$ python -q
>>> import numpy as np
>>> np.set_printoptions(precision=2, suppress=True, linewidth=120)
>>> rng = np.random.default_rng(265031)
>>> J = np.triu(rng.random((5, 5)) < 0.5, 1).astype(int)
>>> J = J + J.T
>>> J
array([[0, 0, 0, 1, 0],
       [0, 0, 0, 1, 0],
       [0, 0, 0, 1, 0],
       [1, 1, 1, 0, 0],
       [0, 0, 0, 0, 0]])
>>> # 2 groups of indices that never mix
>>> r = np.linalg.matrix_rank(J)
>>> r
np.int64(2)
>>> ns = np.linalg.svd(J)[2][r:].T
>>> np.linalg.matrix_rank(J.T @ J), np.linalg.matrix_rank(J @ J.T)
(np.int64(2), np.int64(2))
>>> [int(np.linalg.matrix_rank(np.delete(J, i, axis=0))) for i in range(5)]
[2, 2, 2, 1, 2]
>>> ns @ ns.T
array([[ 0.67, -0.33, -0.33,  0.  ,  0.  ],
       [-0.33,  0.67, -0.33,  0.  ,  0.  ],
       [-0.33, -0.33,  0.67,  0.  ,  0.  ],
       [ 0.  ,  0.  ,  0.  ,  0.  ,  0.  ],
       [ 0.  ,  0.  ,  0.  ,  0.  ,  1.  ]])
>>> ns.shape
(5, 3)
>>> np.round(J @ ns, 2) + 0
array([[0., 0., 0.],
       [0., 0., 0.],
       [0., 0., 0.],
       [0., 0., 0.],
       [0., 0., 0.]])
>>> P = np.triu(np.array([[-2, -1, 1, 0, -1],
...     [0, 1, 1, -3, -2],
...     [-1, -2, 3, 3, -2],
...     [2, -3, -3, 2, -2],
...     [-2, -3, -2, 1, -3]]), 1) + np.eye(5)
>>> out = P @ J @ np.linalg.inv(P)
>>> out
array([[  0.,   0.,   0.,   1.,   2.],
       [ -3.,  -6.,   6., -34., -71.],
       [  3.,   6.,  -6.,  37.,  77.],
       [  1.,   2.,  -2.,  12.,  25.],
       [  0.,   0.,   0.,   0.,   0.]])
>>> np.linalg.matrix_rank(out)
np.int64(2)
>>> np.round(np.linalg.det(out), 2)
np.float64(0.0)
>>> np.trace(out), np.trace(J)
(np.float64(0.0), np.int64(0))
>>> np.argwhere(np.triu(J))
array([[0, 3],
       [1, 3],
       [2, 3]])
>>> np.trace(J @ J @ J) // 6
np.int64(0)
>>> low = np.diag(J.sum(axis=1)) - J
>>> round(np.linalg.det(low[1:, 1:]))
0
>>> np.linalg.matrix_rank(low)
np.int64(3)
>>> low @ np.ones(5)
array([0., 0., 0., 0., 0.])
>>> np.flatnonzero(np.linalg.matrix_power((J != 0) + (J.T != 0) + np.eye(5), 5)[2])
array([0, 1, 2, 3])
>>> (np.linalg.matrix_power((J != 0) + (J.T != 0) + np.eye(5), 5) > 0).astype(int)
array([[1, 1, 1, 1, 0],
       [1, 1, 1, 1, 0],
       [1, 1, 1, 1, 0],
       [1, 1, 1, 1, 0],
       [0, 0, 0, 0, 1]])
>>> K = np.load("dump.npy")
>>> K
array([[5.02, 4.  , 9.  , 8.  ],
       [4.  , 8.02, 2.  , 9.  ],
       [8.  , 1.  , 8.02, 1.  ],
       [5.  , 4.  , 9.  , 8.02]])
>>> np.linalg.matrix_power(K, 2)
array([[153.2 ,  93.16, 197.36, 149.32],
       [113.16, 118.32, 149.08, 178.36],
       [113.32,  52.04, 147.32,  89.04],
       [153.2 ,  93.16, 197.36, 149.32]])
>>> round(np.abs(np.linalg.eigvals(K)).max(), 2)
np.float64(22.9)
>>> np.sort(np.abs(np.linalg.eigvals(K)))
array([ 0.02,  0.44,  6.6 , 22.9 ])
>>> (K + K.T) / 2
array([[5.02, 4.  , 8.5 , 6.5 ],
       [4.  , 8.02, 1.5 , 6.5 ],
       [8.5 , 1.5 , 8.02, 5.  ],
       [6.5 , 6.5 , 5.  , 8.02]])
>>> np.allclose(K @ K.T, K.T @ K)
False
>>> K.inv()
Traceback (most recent call last):
  File "<python-input-36>", line 1, in <module>
    K.inv()
    ^^^^^
AttributeError: 'numpy.ndarray' object has no attribute 'inv'
>>> (K - K.T) / 2
array([[ 0. ,  0. ,  0.5,  1.5],
       [ 0. ,  0. ,  0.5,  2.5],
       [-0.5, -0.5,  0. , -4. ],
       [-1.5, -2.5,  4. ,  0. ]])
>>> round(np.einsum("ij,ji->", K, K), 2)
np.float64(568.16)
>>> round(float(np.linalg.det(K[::-1])), 2)
-1.32
>>> np.kron(np.eye(2, dtype=int), K)
array([[5.02, 4.  , 9.  , 8.  , 0.  , 0.  , 0.  , 0.  ],
       [4.  , 8.02, 2.  , 9.  , 0.  , 0.  , 0.  , 0.  ],
       [8.  , 1.  , 8.02, 1.  , 0.  , 0.  , 0.  , 0.  ],
       [5.  , 4.  , 9.  , 8.02, 0.  , 0.  , 0.  , 0.  ],
       [0.  , 0.  , 0.  , 0.  , 5.02, 4.  , 9.  , 8.  ],
       [0.  , 0.  , 0.  , 0.  , 4.  , 8.02, 2.  , 9.  ],
       [0.  , 0.  , 0.  , 0.  , 8.  , 1.  , 8.02, 1.  ],
       [0.  , 0.  , 0.  , 0.  , 5.  , 4.  , 9.  , 8.02]])
>>> np.linalg.eigvals(K)
array([22.9 ,  6.6 , -0.44,  0.02])
>>> np.round(np.linalg.det(K.T), 2)
np.float64(-1.32)
>>> np.round(np.linalg.eigvals(K).sum().real, 2)
np.float64(29.08)
>>> round(float(np.linalg.det(2 * K)), 2), round(float(np.linalg.det(K)), 2)
(-21.2, -1.32)
>>> mat = np.array([[1, -1, 1], [1, 0, 0], [1, 1, 1], [1, 2, 4]])
>>> mat
array([[ 1, -1,  1],
       [ 1,  0,  0],
       [ 1,  1,  1],
       [ 1,  2,  4]])
>>> P = mat @ np.linalg.solve(mat.T @ mat, mat.T)
>>> np.round(P @ mat[:, 1], 2) + 0
array([-1.,  0.,  1.,  2.])
>>> P
array([[ 0.95,  0.15, -0.15,  0.05],
       [ 0.15,  0.55,  0.45, -0.15],
       [-0.15,  0.45,  0.55,  0.15],
       [ 0.05, -0.15,  0.15,  0.95]])
>>> np.round((np.eye(4) - P) @ mat, 2) + 0
array([[0., 0., 0.],
       [0., 0., 0.],
       [0., 0., 0.],
       [0., 0., 0.]])
>>> np.round(np.linalg.eigvalsh(P), 2) + 0
array([0., 1., 1., 1.])
>>> np.allclose(P @ P, P)
True
>>> def softmax(z):
...     e = np.exp(z - z.max(axis=-1, keepdims=True))
...     return e / e.sum(axis=-1, keepdims=True)
... 
>>> np.round(softmax(10 * mat[0]), 2) + 0
array([0.5, 0. , 0.5])
>>> scores = mat @ mat.T / np.sqrt(3)
>>> np.round(softmax(scores), 2) + 0
array([[0.38, 0.12, 0.12, 0.38],
       [0.25, 0.25, 0.25, 0.25],
       [0.03, 0.03, 0.09, 0.86],
       [0.  , 0.  , 0.  , 1.  ]])
>>> softmax(scores)[0] @ mat
array([1.  , 0.5 , 2.02])
>>> out = mat / np.linalg.norm(mat, axis=1, keepdims=True)
>>> C2 = out @ out.T
>>> np.argwhere(np.triu(np.abs(C2) > 0.95, 1))
array([], shape=(0, 2), dtype=int64)
>>> C2[1]
array([0.58, 1.  , 0.58, 0.22])
>>> (C2 - 2 * np.eye(4)).round(6).argmax(axis=1)
array([1, 0, 3, 2])
>>> data = np.loadtxt("out2.csv", delimiter=",")
>>> data
array([[ 13.,  -1.,   2.,  -1.,   0.],
       [ -3., -21.,  -2.,   1.,  -1.],
       [  2.,   1.,  -7.,  -1.,   1.],
       [  0.,   2.,  -1.,  12.,   1.],
       [  2.,  -1.,   2.,  -2.,  21.]])
>>> C2 = data.T @ data
>>> np.linalg.matrix_rank(C2)
np.int64(5)
>>> np.diag(C2)
array([186., 448.,  62., 151., 444.])
>>> np.linalg.eigvalsh(C2)[::-1]
array([473.87, 445.41, 179.6 , 137.92,  54.19])
>>> C2
array([[186.,  50.,  22., -22.,  47.],
       [ 50., 448.,  29.,   5.,   3.],
       [ 22.,  29.,  62., -13.,  36.],
       [-22.,   5., -13., 151., -32.],
       [ 47.,   3.,  36., -32., 444.]])
>>> np.linalg.svd(data, compute_uv=False) ** 2
array([473.87, 445.41, 179.6 , 137.92,  54.19])
>>> np.trace(C2), (data ** 2).sum()
(np.float64(1291.0), np.float64(1291.0))
>>> idx = rng.permutation(5)
>>> out = data[:, idx] * rng.choice([-1, 1], 5)
>>> out
array([[ -1.,   0.,   1., -13.,   2.],
       [-21.,  -1.,  -1.,   3.,  -2.],
       [  1.,   1.,   1.,  -2.,  -7.],
       [  2.,   1., -12.,  -0.,  -1.],
       [ -1.,  21.,   2.,  -2.,   2.]])
>>> U, _, vt = np.linalg.svd(data.T @ out)
>>> np.round(U @ vt, 2) + 0
array([[ 0.,  0.,  0., -1.,  0.],
       [ 1.,  0.,  0.,  0.,  0.],
       [ 0.,  0.,  0.,  0.,  1.],
       [ 0.,  0., -1.,  0.,  0.],
       [ 0.,  1.,  0.,  0.,  0.]])
>>> np.round(np.linalg.lstsq(data, out)[0], 2) + 0
array([[ 0.,  0.,  0., -1.,  0.],
       [ 1.,  0.,  0.,  0.,  0.],
       [ 0.,  0.,  0.,  0.,  1.],
       [ 0.,  0., -1.,  0.,  0.],
       [ 0.,  1.,  0.,  0.,  0.]])
>>> idx
array([1, 4, 3, 0, 2])
>>> O, Rm = np.linalg.qr(out)
>>> np.round(O @ Rm, 2) + 0
array([[ -1.,   0.,   1., -13.,   2.],
       [-21.,  -1.,  -1.,   3.,  -2.],
       [  1.,   1.,   1.,  -2.,  -7.],
       [  2.,   1., -12.,   0.,  -1.],
       [ -1.,  21.,   2.,  -2.,   2.]])
>>> O.round(2) + 0
array([[-0.05,  0.  , -0.08, -0.99, -0.13],
       [-0.99, -0.04,  0.1 ,  0.03,  0.06],
       [ 0.05,  0.05, -0.08, -0.13,  0.99],
       [ 0.09,  0.05,  0.99, -0.09,  0.06],
       [-0.05,  1.  , -0.04,  0.01, -0.05]])
>>> np.abs(np.diag(Rm))
array([21.17, 21.07, 12.19, 13.15,  7.44])
>>> O.shape, Rm.shape
((5, 5), (5, 5))
>>> np.round(O.T @ O, 2) + 0
array([[1., 0., 0., 0., 0.],
       [0., 1., 0., 0., 0.],
       [0., 0., 1., 0., 0.],
       [0., 0., 0., 1., 0.],
       [0., 0., 0., 0., 1.]])
>>> round(float(abs(Rm[0, 0])), 2), round(float(np.linalg.norm(out[:, 0])), 2)
(21.17, 21.17)
>>> vec = np.array([2, -1, 0, 2, 2])
>>> h = np.maximum(data @ vec, 0)
>>> np.maximum(data @ vec, 0) - np.maximum(-data @ vec, 0)
array([25., 15.,  3., 24., 43.])
>>> F = np.array([[-3, 2, -1], [2, -3, 2], [-1, 2, -3]])
>>> softmax(F[0] + 4)
array([0.01, 0.95, 0.05])
>>> scores = F @ F.T / np.sqrt(3)
>>> softmax(scores).round(6).argmax(axis=1)
array([0, 1, 2])
>>> softmax(scores)[0] @ F
array([-2.82,  2.  , -1.18])
>>> np.argsort(-np.linalg.norm(J, axis=0).round(6), kind="stable")[:3]
array([3, 0, 1])
>>> np.linalg.cond(J) > 100
np.True_
>>> w, vecs = np.linalg.eigh(F)
>>> np.round(vecs.T @ F @ vecs, 2) + 0
array([[-6.37,  0.  ,  0.  ],
       [ 0.  , -2.  ,  0.  ],
       [ 0.  ,  0.  , -0.63]])
>>> np.abs(vecs[:, -1])
array([0.45, 0.77, 0.45])
>>> np.unique(w.round(6) + 0, return_counts=True)[1]
array([1, 1, 1])
>>> round(float(w.sum()), 2), np.trace(F)
(-9.0, np.int64(-9))
>>> np.round(vecs.T @ vecs, 2) + 0
array([[1., 0., 0.],
       [0., 1., 0.],
       [0., 0., 1.]])
>>> np.linalg.svd(F, compute_uv=False)
array([6.37, 2.  , 0.63])
>>> np.abs(vecs[:, -1]).round(6).argmax()
np.int64(1)
>>> w
array([-6.37, -2.  , -0.63])
>>> np.linalg.eigvalsh(F + -2 * np.eye(3))
array([-8.37, -4.  , -2.63])
